$ python3 -q
>>> import numpy as np
>>> from numpy import linalg as LA
>>> np.set_printoptions(precision=3, suppress=True, linewidth=160)
>>> def rnd(a):
...     return np.round(a, 3) + 0
... 
>>> rng = np.random.default_rng(6717)
>>> F = rng.normal(size=(10, 3))
>>> F = 20 * F / LA.norm(F, axis=1, keepdims=True)
>>> rnd(F)
array([[ 13.071,  13.801,  -6.219],
       [  8.185, -13.807, -11.931],
       [  7.289, -18.447,  -2.563],
       [ -3.809,  12.835,  14.858],
       [ -9.598, -10.419,  14.119],
       [-18.541,  -4.75 ,   5.801],
       [-14.79 ,  -5.307,  12.373],
       [-17.997,  -8.559,  -1.688],
       [ 16.321,   2.734,  11.232],
       [ 14.763,  -5.63 ,  12.261]])
>>> x = np.array([4, 2, 1])
>>> rhs = F @ x
>>> rnd(LA.solve(F.T @ F, F.T @ rhs))
array([4., 2., 1.])
>>> rnd(rhs)
array([ 73.669,  -6.806, -10.302,  25.293, -45.11 , -77.864, -57.402, -90.794,  81.984,  60.055])
>>> rhs = rhs + 0.02 * rng.normal(size=10)
>>> rnd(rhs)
array([ 73.662,  -6.795, -10.316,  25.248, -45.105, -77.846, -57.369, -90.779,  81.97 ,  60.05 ])
>>> beta, *_ = LA.lstsq(F, rhs)
>>> rnd(LA.norm(rhs - F @ beta))
np.float64(0.049)
>>> [round(float(LA.norm(LA.solve(F.T @ F + lam * np.eye(3), F.T @ rhs))), 2) for lam in (0, 1, 10, 100)]
[4.58, 4.58, 4.55, 4.31]
>>> rnd(F.T @ (rhs - F @ beta))
array([0., 0., 0.])
>>> rnd(beta)
array([3.999, 1.999, 0.999])
>>> beta.round()
array([4., 2., 1.])
>>> out = np.c_[F[:, :2] @ np.array([[-2, -3], [-1, -2]]), np.array([5, 0, 2, 0, 2, 2, 0, 5, 5, 3])]
>>> rnd(out)
array([[-39.944, -66.816,   5.   ],
       [ -2.563,   3.059,   0.   ],
       [  3.869,  15.028,   2.   ],
       [ -5.217, -14.244,   0.   ],
       [ 29.614,  49.631,   2.   ],
       [ 41.833,  65.124,   2.   ],
       [ 34.887,  54.984,   0.   ],
       [ 44.553,  71.109,   5.   ],
       [-35.376, -54.431,   5.   ],
       [-23.897, -33.03 ,   3.   ]])
>>> LA.matrix_rank(out)
np.int64(3)
>>> rnd(LA.norm(LA.qr(F)[0].T @ out, axis=0) ** 2 / ((out ** 2).sum(axis=0) + 1e-12))
array([1.   , 1.   , 0.154])
>>> Xs = F - F.mean(axis=0)
>>> left, sigma, vt = LA.svd(Xs, full_matrices=False)
>>> rnd((sigma ** 2).sum() ** 2 / (sigma ** 4).sum())
np.float64(2.512)
>>> np.abs(left[:, 0]).argmax()
np.int64(0)
>>> rnd(Xs.mean(axis=0))
array([0., 0., 0.])
>>> np.searchsorted(np.cumsum(sigma ** 2) / (sigma ** 2).sum(), 0.9) + 1
np.int64(3)
>>> np.abs(vt[0]).argmax()
np.int64(0)
>>> idx = F[:, 2] > np.median(F[:, 2])
>>> r0 = F[idx].mean(axis=0) - F[~idx].mean(axis=0)
>>> np.argsort(-np.abs(r0).round(6), kind="stable")
array([2, 1, 0])
>>> idx.astype(int)
array([0, 0, 0, 1, 1, 0, 1, 0, 1, 1])
>>> ((F - F.mean(axis=0)) @ r0 > 0).astype(int)
array([0, 0, 0, 1, 1, 0, 1, 0, 1, 1])
>>> rnd(r0)
array([ 2.176,  5.195, 16.288])
>>> q, R = LA.qr(F)
>>> rnd(q.T @ q)
array([[1., 0., 0.],
       [0., 1., 0.],
       [0., 0., 1.]])
>>> rnd(np.abs(np.diag(R)))
array([42.052, 33.434, 31.929])
>>> q.shape, R.shape
((10, 3), (3, 3))
>>> np.allclose(R.T @ R, F.T @ F)
True
>>> np.trace(q @ q.T)
np.float64(3.0)
>>> rnd(R)
array([[-42.052,  -6.329,   6.791],
       [  0.   ,  33.434,   2.862],
       [  0.   ,   0.   , -31.929]])
>>> arr = np.load("dump.npy")
>>> rnd(arr)
array([[-0.962, -0.049,  0.268],
       [ 0.192, -0.817,  0.543],
       [ 0.192,  0.574,  0.796]])
>>> # keeps lengths
>>> idx = rng.permutation(3)
>>> out = arr[:, idx] * rng.choice([-1, 1], 3)
>>> rnd(out)
array([[ 0.049, -0.962,  0.268],
       [ 0.817,  0.192,  0.543],
       [-0.574,  0.192,  0.796]])
>>> left, _, vt = LA.svd(arr.T @ out)
>>> rnd(left @ vt)
array([[ 0.,  1.,  0.],
       [-1.,  0.,  0.],
       [ 0.,  0.,  1.]])
>>> idx
array([1, 0, 2])
>>> q, _ = LA.qr(np.array([[-0.4, -0.5, 0.7, -0.5],
...     [-0.7, 1.4, -0.6, -2.2],
...     [-1.8, -0.7, -0.7, -0.4],
...     [-1.8, -0.4, -1.2, 0.4]]))
>>> X = 4 * q
>>> rnd(X)
array([[-0.599,  1.062,  3.54 ,  1.409],
       [-1.049, -3.724,  1.004, -0.161],
       [-2.696,  0.974,  0.353, -2.767],
       [-2.696,  0.238, -1.53 ,  2.517]])
>>> rnd(X.reshape(-1, 2))
array([[-0.599,  1.062],
       [ 3.54 ,  1.409],
       [-1.049, -3.724],
       [ 1.004, -0.161],
       [-2.696,  0.974],
       [ 0.353, -2.767],
       [-2.696,  0.238],
       [-1.53 ,  2.517]])
>>> rnd(X.reshape(2, -1))
array([[-0.599,  1.062,  3.54 ,  1.409, -1.049, -3.724,  1.004, -0.161],
       [-2.696,  0.974,  0.353, -2.767, -2.696,  0.238, -1.53 ,  2.517]])
>>> blk = X.reshape(4, 2, -1)
>>> rnd(blk.sum(axis=1))
array([[ 2.94 ,  2.47 ],
       [-0.045, -3.885],
       [-2.344, -1.793],
       [-4.226,  2.755]])
>>> blk.shape
(4, 2, 2)
>>> x = np.array([3, -4, -7, -8])
>>> rhs = X @ x
>>> rnd(rhs)
array([-42.093,   6.015,   7.68 , -18.467])
>>> rnd(LA.solve(X.T, X[3]))
array([0., 0., 0., 1.])
>>> rnd(LA.solve(X, rhs + X[:, 0]))
array([ 4., -4., -7., -8.])
>>> rnd(LA.norm(X, axis=0))
array([4., 4., 4., 4.])
>>> rnd(LA.svd(X, compute_uv=False))
array([4., 4., 4., 4.])
>>> feats = np.loadtxt("run13.csv", delimiter=",")
>>> feats
array([[ 1.,  1.,  0.],
       [ 4.,  1.,  0.],
       [ 4.,  2.,  0.],
       [ 6.,  2.,  0.],
       [ 9.,  5.,  0.],
       [11.,  5.,  2.],
       [12.,  6.,  3.],
       [12.,  8.,  3.],
       [15., 11.,  5.],
       [16., 12.,  7.],
       [16., 12., 10.],
       [17., 13., 11.],
       [17., 15., 14.]])
>>> hat = feats @ LA.solve(feats.T @ feats, feats.T)
>>> rnd(LA.eigvalsh(hat))
array([0., 0., 0., 0., 0., 0., 0., 0., 0., 0., 1., 1., 1.])
>>> LA.matrix_rank(np.eye(13) - hat)
np.int64(10)
>>> rnd(hat @ feats[:, 1])
array([ 1.,  1.,  2.,  2.,  5.,  5.,  6.,  8., 11., 12., 12., 13., 15.])
>>> q, _ = LA.qr(np.array([[-0.1, 0.5], [-0.3, 0.8], [-1.3, 1.0]]))
>>> mat = q @ q.T
>>> rnd(mat)
array([[ 0.36 ,  0.476, -0.061],
       [ 0.476,  0.646,  0.045],
       [-0.061,  0.045,  0.994]])
>>> # symmetric, so the eigenvalues are real
>>> left, sigma, vt = LA.svd(mat)
>>> vecs = vt[:(sigma > 1e-8).sum()]
>>> x = mat[1] + -3 * mat[2] + rng.integers(2) * np.eye(3)[1]
>>> rnd(x)
array([ 0.658,  0.511, -2.938])
>>> rnd(vecs.T @ vecs)
array([[ 0.36 ,  0.476, -0.061],
       [ 0.476,  0.646,  0.045],
       [-0.061,  0.045,  0.994]])
>>> LA.matrix_rank(np.vstack([mat, x]))
np.int64(2)
>>> rnd(LA.norm(x - vecs.T @ vecs @ x))
np.float64(0.0)
>>> rank = LA.matrix_rank(mat)
>>> rank
np.int64(2)
>>> null = LA.svd(mat)[2][rank:].T
>>> [int(LA.matrix_rank(mat[:i])) for i in range(1, len(mat) + 1)]
[1, 2, 2]
>>> rnd(mat @ null)
array([[0.],
       [0.],
       [0.]])
>>> rnd(null @ null.T)
array([[ 0.64 , -0.476,  0.061],
       [-0.476,  0.354, -0.045],
       [ 0.061, -0.045,  0.006]])
>>> rnd(null[:, 0] / null[np.abs(null[:, 0]).round(6).argmax(), 0])
array([ 1.   , -0.743,  0.095])
>>> [int(LA.matrix_rank(mat[:, :j + 1])) for j in range(3)]
[1, 2, 2]
>>> [int(LA.matrix_rank(np.delete(mat, i, axis=0))) for i in range(3)]
[2, 2, 2]
>>> rnd((mat + mat.T) / 2)
array([[ 0.36 ,  0.476, -0.061],
       [ 0.476,  0.646,  0.045],
       [-0.061,  0.045,  0.994]])
>>> rnd(mat @ mat)
array([[ 0.36 ,  0.476, -0.061],
       [ 0.476,  0.646,  0.045],
       [-0.061,  0.045,  0.994]])
>>> rnd(np.abs(LA.eigvals(mat)).max())
np.float64(1.0)
>>> np.allclose(mat @ mat.T, mat.T @ mat)
True
>>> (mat - mat.T) / 2
array([[0., 0., 0.],
       [0., 0., 0.],
       [0., 0., 0.]])
>>> rnd(LA.matrix_power(mat, 4))
array([[ 0.36 ,  0.476, -0.061],
       [ 0.476,  0.646,  0.045],
       [-0.061,  0.045,  0.994]])
>>> vals, vecs = LA.eigh(mat)
>>> rnd(vecs.T @ mat @ vecs)
array([[0., 0., 0.],
       [0., 1., 0.],
       [0., 0., 1.]])
>>> rnd(LA.eigvalsh(mat @ mat))
array([0., 1., 1.])
>>> rnd(LA.svd(mat, compute_uv=False))
array([1., 1., 0.])
>>> rnd(vals.sum()), np.trace(mat)
(np.float64(2.0), np.float64(2.0))
>>> M = np.loadtxt("data.csv", delimiter=",")
>>> M
array([[-0.025,  1.136,  0.084],
       [-0.107,  1.087, -0.049],
       [-0.013,  1.005, -0.091],
       [-0.103,  1.054,  0.004],
       [-0.063,  0.967,  0.051],
       [ 0.157,  0.863,  0.057],
       [-0.012,  1.037,  0.107],
       [ 0.001, -0.009,  2.032],
       [-0.022, -0.012,  1.942],
       [ 0.232,  0.145,  2.068],
       [-0.025,  0.036,  1.988],
       [ 0.067, -0.037,  2.077],
       [ 0.146,  0.193,  1.917],
       [-0.023,  0.176,  1.949],
       [-0.16 ,  1.957,  0.039],
       [-0.137,  1.938, -0.171],
       [ 0.02 ,  2.056, -0.101],
       [ 0.114,  2.009, -0.055],
       [-0.137,  2.173,  0.147],
       [-0.036,  2.094, -0.117],
       [-0.034,  1.965, -0.036]])
>>> left, sigma, vt = LA.svd(X, full_matrices=False)
>>> rnd(left.T @ X @ vt.T)
array([[4., 0., 0., 0.],
       [0., 4., 0., 0.],
       [0., 0., 4., 0.],
       [0., 0., 0., 4.]])
>>> rnd(sigma / sigma[0])
array([1., 1., 1., 1.])
>>> (sigma > 1e-8).sum()
np.int64(4)
>>> rnd(vt @ vt.T)
array([[1., 0., 0., 0.],
       [0., 1., 0., 0.],
       [0., 0., 1., 0.],
       [0., 0., 0., 1.]])
>>> out = np.c_[M[:, :2] @ np.array([[3, 2], [1, 2]]), np.array([-1, 5, -1, 4, -2, -6, 1, 7, 5, 2, 6, -8, 0, 8, -4, 0, -8, 4, 9, 5, 8])]
>>> rnd(out)
array([[ 1.061,  2.222, -1.   ],
       [ 0.766,  1.96 ,  5.   ],
       [ 0.966,  1.984, -1.   ],
       [ 0.745,  1.902,  4.   ],
       [ 0.778,  1.808, -2.   ],
       [ 1.334,  2.04 , -6.   ],
       [ 1.001,  2.05 ,  1.   ],
       [-0.006, -0.016,  7.   ],
       [-0.078, -0.068,  5.   ],
       [ 0.841,  0.754,  2.   ],
       [-0.039,  0.022,  6.   ],
       [ 0.164,  0.06 , -8.   ],
       [ 0.631,  0.678,  0.   ],
       [ 0.107,  0.306,  8.   ],
       [ 1.477,  3.594, -4.   ],
       [ 1.527,  3.602,  0.   ],
       [ 2.116,  4.152, -8.   ],
       [ 2.351,  4.246,  4.   ],
       [ 1.762,  4.072,  9.   ],
       [ 1.986,  4.116,  5.   ],
       [ 1.863,  3.862,  8.   ]])
>>> LA.matrix_rank(out)
np.int64(3)
>>> rnd(LA.norm(out - M @ LA.lstsq(M, out)[0], axis=0))
array([ 0.   ,  0.   , 21.097])
>>> rnd(LA.lstsq(M, out[:, 0])[0])
array([3., 1., 0.])
>>> rnd(LA.norm(LA.qr(M)[0].T @ out, axis=0) ** 2 / ((out ** 2).sum(axis=0) + 1e-12))
array([1.   , 1.   , 0.248])
>>> LA.matrix_rank(np.c_[M, out])
np.int64(4)
>>> x = np.array([2, -1, 3])
>>> rhs = out @ x
>>> beta, lr = np.zeros(3), 1 / LA.norm(out, 2) ** 2
>>> for i in range(60):
...     beta -= lr * out.T @ (out @ beta - rhs)
...     if i % 10 == 0: print(i, round(LA.norm(out @ beta - rhs), 3))
... 
0 4.68
10 1.754
20 1.726
30 1.709
40 1.692
50 1.675
>>> rnd(LA.cond(out))
np.float64(31.43)
>>> rnd(beta)
array([ 0.088, -0.07 ,  2.983])
>>> cent = M[[8, 20]].astype(float)
>>> for _ in range(4):
...     idx = LA.norm(M[:, None] - cent, axis=-1).argmin(axis=1)
...     cent = np.array([M[idx == j].mean(axis=0) for j in range(2)])
... 
>>> idx
array([1, 1, 1, 1, 1, 1, 1, 0, 0, 0, 0, 0, 0, 0, 1, 1, 1, 1, 1, 1, 1])
>>> np.bincount(idx)
array([ 7, 14])
>>> rnd(cent)
array([[ 0.054,  0.07 ,  1.996],
       [-0.038,  1.524, -0.009]])
>>> W0 = np.load("x.npy")
>>> W0
array([[ 2,  7,  9,  4],
       [ 0,  5,  7,  2],
       [ 4,  9, 11,  6]])
>>> # looks like rank 2
>>> d = LA.norm(M[:, None] - M[None], axis=-1)
>>> np.flatnonzero(d[17] < d.mean() / 2)
array([14, 15, 16, 17, 18, 19, 20])
>>> LA.matrix_rank(d ** 2)
np.int64(5)
>>> out = W0 / np.sqrt((W0 ** 2).mean(axis=1, keepdims=True))
>>> rnd(LA.norm(out, axis=1))
array([2., 2., 2.])
>>> rnd(out[1])
array([0.   , 1.132, 1.585, 0.453])
>>> LA.matrix_rank(W0 - W0.mean(axis=1, keepdims=True))
np.int64(1)
>>> W0 - W0.mean(axis=1, keepdims=True)
array([[-3.5,  1.5,  3.5, -1.5],
       [-3.5,  1.5,  3.5, -1.5],
       [-3.5,  1.5,  3.5, -1.5]])
>>> LA.matrix_rank(out) == LA.matrix_rank(W0)
np.True_
>>> left, sigma, vt = LA.svd(W0)
>>> np.argmax(sigma[:-1] / (sigma[1:] + 1e-6)) + 1
np.int64(2)
>>> out = left[:, :2] @ np.diag(sigma[:2]) @ vt[:2]
>>> LA.matrix_rank(out)
np.int64(2)
>>> def softmax(z):
...     e = np.exp(z - z.max(axis=-1, keepdims=True))
...     return e / e.sum(axis=-1, keepdims=True)
... 
>>> softmax(W0).sum(axis=1)
array([1., 1., 1.])
>>> rnd(softmax(10 * W0[0]))
array([0., 0., 1., 0.])
>>> S = W0 @ W0.T / np.sqrt(4)
>>> rnd(softmax(S))
array([[0., 0., 1.],
       [0., 0., 1.],
       [0., 0., 1.]])
>>> softmax(S).round(6).argmax(axis=1)
array([2, 2, 2])
>>> rnd(softmax(S + np.triu(np.full(S.shape, -np.inf), 1)))
array([[1., 0., 0.],
       [1., 0., 0.],
       [0., 0., 1.]])
>>> cent = np.array([[2, 3, 3], [0, 0, 0]])
>>> J = rng.normal(size=(22, 2)) @ cent + np.array([0, 0, 0])
>>> rnd(J)
array([[ 1.85 ,  2.774,  2.774],
       [ 1.781,  2.672,  2.672],
       [ 2.158,  3.237,  3.237],
       [-3.043, -4.565, -4.565],
       [ 1.587,  2.38 ,  2.38 ],
       [-0.832, -1.247, -1.247],
       [-0.88 , -1.32 , -1.32 ],
       [-2.149, -3.224, -3.224],
       [-1.592, -2.388, -2.388],
       [ 0.664,  0.996,  0.996],
       [ 0.999,  1.498,  1.498],
       [-1.758, -2.638, -2.638],
       [-1.9  , -2.85 , -2.85 ],
       [-1.594, -2.391, -2.391],
       [ 1.2  ,  1.799,  1.799],
       [-1.5  , -2.25 , -2.25 ],
       [ 0.746,  1.119,  1.119],
       [-1.933, -2.9  , -2.9  ],
       [ 0.878,  1.317,  1.317],
       [ 0.25 ,  0.375,  0.375],
       [-2.378, -3.568, -3.568],
       [ 5.081,  7.621,  7.621]])
>>> idx = J[:, 1] > np.median(J[:, 1])
>>> r0 = J[idx].mean(axis=0) - J[~idx].mean(axis=0)
>>> (((J - J.mean(axis=0)) @ r0 > 0) == idx).mean()
np.float64(1.0)
